% ipython --no-banner

In [1]: import numpy as np

In [2]: np.set_printoptions(precision=1, suppress=True, linewidth=120, sign=" ")

In [3]: def rnd(a):
   ...:     return np.round(a, 1) + 0
   ...: 

In [4]: rng = np.random.default_rng(62465)

In [5]: labels = rng.integers(0, 3, 6)

In [6]: feats = np.array([[1, 1, 0, 2, 3, 0],
   ...:     [3, 0, 0, 3, 2, 1],
   ...:     [1, 2, 0, 3, 0, 2],
   ...:     [2, 3, 1, 2, 3, 1],
   ...:     [1, 0, 0, 3, 0, 0],
   ...:     [1, 3, 1, 2, 0, 1]]) * (labels[:, None] == labels)

In [7]: feats
Out[7]: 
array([[ 1,  0,  0,  0,  3,  0],
       [ 0,  0,  0,  0,  0,  0],
       [ 0,  0,  0,  3,  0,  0],
       [ 0,  0,  1,  2,  0,  0],
       [ 1,  0,  0,  0,  0,  0],
       [ 1,  0,  0,  0,  0,  1]])

In [8]: np.abs(np.diag(np.linalg.qr(feats)[1])) > 1e-9
Out[8]: array([ True, False,  True,  True,  True,  True])

In [9]: U, sig, Vt = np.linalg.svd(feats)

In [10]: V = Vt[:(sig > 1e-8).sum()]

In [11]: x = feats[0] + -3 * feats[3] + rng.integers(2) * np.eye(6)[2]

In [12]: x
Out[12]: array([ 1.,  0., -2., -6.,  3.,  0.])

In [13]: rnd(np.linalg.norm(x - V.T @ V @ x))
Out[13]: np.float64(0.0)

In [14]: rnd(np.diag(V.T @ V))
Out[14]: array([ 1.,  0.,  1.,  1.,  1.,  1.])

In [15]: np.linalg.matrix_rank(np.vstack([feats, x]))
Out[15]: np.int64(5)

In [16]: E = np.loadtxt("m.csv", delimiter=",")

In [17]: rnd(E)
Out[17]: 
array([[  5. , -19.3,   1. ],
       [-16.8,  10.3,  -3.4],
       [  7.9, -18.3,   1.6],
       [-12.2, -15.7,  -2.4],
       [  3.8, -19.6,   0.8],
       [-19.4,  -2.7,  -3.9],
       [-15. , -12.8,  -3. ],
       [-19.6,   1.4,  -3.9],
       [-14. ,  14. ,  -2.8],
       [ 19.6,   0.4,   3.9],
       [ 16. , -11.6,   3.2],
       [-17.4,   9.3,  -3.5],
       [-17.1,   9.9,  -3.4],
       [ -9. ,  17.8,  -1.8],
       [-15.8,  11.8,  -3.2],
       [ 18.1,  -7.7,   3.6],
       [ 19.5,  -1.8,   3.9],
       [  4.4, -19.5,   0.9],
       [  7.5,  18.5,   1.5],
       [-15.8, -11.8,  -3.2],
       [-17.8,  -8.4,  -3.6],
       [ -3.4,  19.7,  -0.7],
       [ 15.1,  12.7,   3. ],
       [ -9.3,  17.6,  -1.9]])

In [18]: r0 = np.array([-2, -2])

In [19]: rnd(np.polyval(r0, E[20]))
Out[19]: array([ 33.6,  14.8,   5.1])

In [20]: np.argsort(-np.linalg.norm(feats, axis=0).round(6), kind="stable")[:3]
Out[20]: array([ 3,  4,  0])

In [21]: np.linalg.matrix_rank(feats, rtol=0.1)
Out[21]: np.int64(5)

In [22]: [round(float(x), 1) for x in np.linalg.svd(feats, compute_uv=False)[:3]]
Out[22]: [3.7, 3.2, 1.5]

In [23]: d = np.linalg.norm(E[:, None] - E[None], axis=-1)

In [24]: d[3].round(6).argsort(kind="stable")[:4]
Out[24]: array([  3,   6,  19,  20])

In [25]: rnd(np.linalg.norm(E, axis=1))
Out[25]: 
array([ 20.,  20.,  20.,  20.,  20.,  20.,  20.,  20.,  20.,  20.,  20.,  20.,  20.,  20.,  20.,  20.,  20.,  20.,
        20.,  20.,  20.,  20.,  20.,  20.])

In [26]: M = np.loadtxt("mat.csv", delimiter=",")

In [27]: rnd(M)
Out[27]: 
array([[ 0.9,  0. ,  0.5,  0. ],
       [ 0. ,  1. ,  0. ,  0. ],
       [-0.5,  0. ,  0.9,  0. ],
       [ 0. ,  0. ,  0. ,  1. ]])

In [28]: rnd(np.einsum("ij,ji->", M, M))
Out[28]: np.float64(3.0)

In [29]: rnd(np.kron(np.eye(2, dtype=int), M))
Out[29]: 
array([[ 0.9,  0. ,  0.5,  0. ,  0. ,  0. ,  0. ,  0. ],
       [ 0. ,  1. ,  0. ,  0. ,  0. ,  0. ,  0. ,  0. ],
       [-0.5,  0. ,  0.9,  0. ,  0. ,  0. ,  0. ,  0. ],
       [ 0. ,  0. ,  0. ,  1. ,  0. ,  0. ,  0. ,  0. ],
       [ 0. ,  0. ,  0. ,  0. ,  0.9,  0. ,  0.5,  0. ],
       [ 0. ,  0. ,  0. ,  0. ,  0. ,  1. ,  0. ,  0. ],
       [ 0. ,  0. ,  0. ,  0. , -0.5,  0. ,  0.9,  0. ],
       [ 0. ,  0. ,  0. ,  0. ,  0. ,  0. ,  0. ,  1. ]])

In [30]: O, V = np.linalg.qr(M[:, :1])[0], np.linalg.qr(M[:, 1:])[0]

In [31]: sig = np.linalg.svd(O.T @ V, compute_uv=False)

In [32]: rnd(np.linalg.norm(O @ O.T - V @ V.T, 2))
Out[32]: np.float64(1.0)

In [33]: rnd(sig)
Out[33]: array([ 0.])

In [34]: (sig > 0.9).sum()
Out[34]: np.int64(0)

In [35]: blk = np.stack([M, -1 * M, M[::-1]])

In [36]: np.linalg.matrix_rank(blk.reshape(3, -1))
Out[36]: np.int64(2)

In [37]: rnd(np.linalg.norm(blk, axis=(1, 2)))
Out[37]: array([ 2.,  2.,  2.])

In [38]: (blk @ M.T).shape
Out[38]: (3, 4, 4)

In [39]: np.linalg.matrix_rank(blk)
Out[39]: array([ 4,  4,  4])

In [40]: t = np.radians(30)

In [41]: Rm = np.eye(4)

In [42]: Rm[2, 2] = Rm[3, 3] = np.cos(t)

In [43]: Rm[2, 3], Rm[3, 2] = -np.sin(t), np.sin(t)

In [44]: rnd(Rm)
Out[44]: 
array([[ 1. ,  0. ,  0. ,  0. ],
       [ 0. ,  1. ,  0. ,  0. ],
       [ 0. ,  0. ,  0.9, -0.5],
       [ 0. ,  0. ,  0.5,  0.9]])

In [45]: M2 = M @ Rm.T

In [46]: np.allclose(M @ M.T, M2 @ M2.T)
Out[46]: True

In [47]: rnd(np.abs(M2 - M).max(axis=0))
Out[47]: array([ 0. ,  0. ,  0.5,  0.4])

In [48]: np.allclose(np.linalg.norm(M, axis=1), np.linalg.norm(M2, axis=1))
Out[48]: True

In [49]: data = np.load("out16.npy")

In [50]: data
Out[50]: 
array([[ 0,  0,  0,  1,  0],
       [ 0,  0,  0,  0,  1],
       [ 0,  1,  0,  0,  0],
       [ 0,  0,  1,  0,  0],
       [ 1,  0,  0,  0,  0]])

In [51]: rnd(np.linalg.pinv(data))
Out[51]: 
array([[ 0.,  0.,  0.,  0.,  1.],
       [ 0.,  0.,  1.,  0.,  0.],
       [ 0.,  0.,  0.,  1.,  0.],
       [ 1.,  0.,  0.,  0.,  0.],
       [ 0.,  1.,  0.,  0.,  0.]])

In [52]: data.T @ data
Out[52]: 
array([[ 1,  0,  0,  0,  0],
       [ 0,  1,  0,  0,  0],
       [ 0,  0,  1,  0,  0],
       [ 0,  0,  0,  1,  0],
       [ 0,  0,  0,  0,  1]])

In [53]: data @ data.T
Out[53]: 
array([[ 1,  0,  0,  0,  0],
       [ 0,  1,  0,  0,  0],
       [ 0,  0,  1,  0,  0],
       [ 0,  0,  0,  1,  0],
       [ 0,  0,  0,  0,  1]])

In [54]: rnd(np.linalg.svd(data, compute_uv=False))
Out[54]: array([ 1.,  1.,  1.,  1.,  1.])

In [55]: hat = np.triu(np.array([[0, 0, 1, 3, 2],
    ...:     [0, 0, 1, 0, 1],
    ...:     [3, 2, 3, 1, 3],
    ...:     [1, 3, 0, 2, 2],
    ...:     [3, 1, 2, 3, 2]]), 1) + np.eye(5)

In [56]: M2 = hat @ data @ np.linalg.inv(hat)

In [57]: M2
Out[57]: 
array([[ 2.,  1.,  0., -5.,  5.],
       [ 1.,  1., -2., -1.,  6.],
       [ 3.,  1., -3., -6., 14.],
       [ 2.,  0., -1., -5.,  9.],
       [ 1.,  0., -1., -2.,  5.]])

In [58]: blk = np.stack([data, 5 * data, data[::-1]])

In [59]: blk.shape
Out[59]: (3, 5, 5)

In [60]: np.linalg.matrix_rank(blk)
Out[60]: array([ 5,  5,  5])

In [61]: blk.sum(axis=0)
Out[61]: 
array([[ 1,  0,  0,  6,  0],
       [ 0,  0,  1,  0,  6],
       [ 0,  7,  0,  0,  0],
       [ 0,  0,  6,  0,  1],
       [ 6,  0,  0,  1,  0]])

In [62]: np.linalg.matrix_rank(blk.reshape(3, -1))
Out[62]: np.int64(2)

In [63]: rnd(np.linalg.det(blk))
Out[63]: array([    1.,  3125.,     1.])

In [64]: (blk @ data.T).shape
Out[64]: (3, 5, 5)
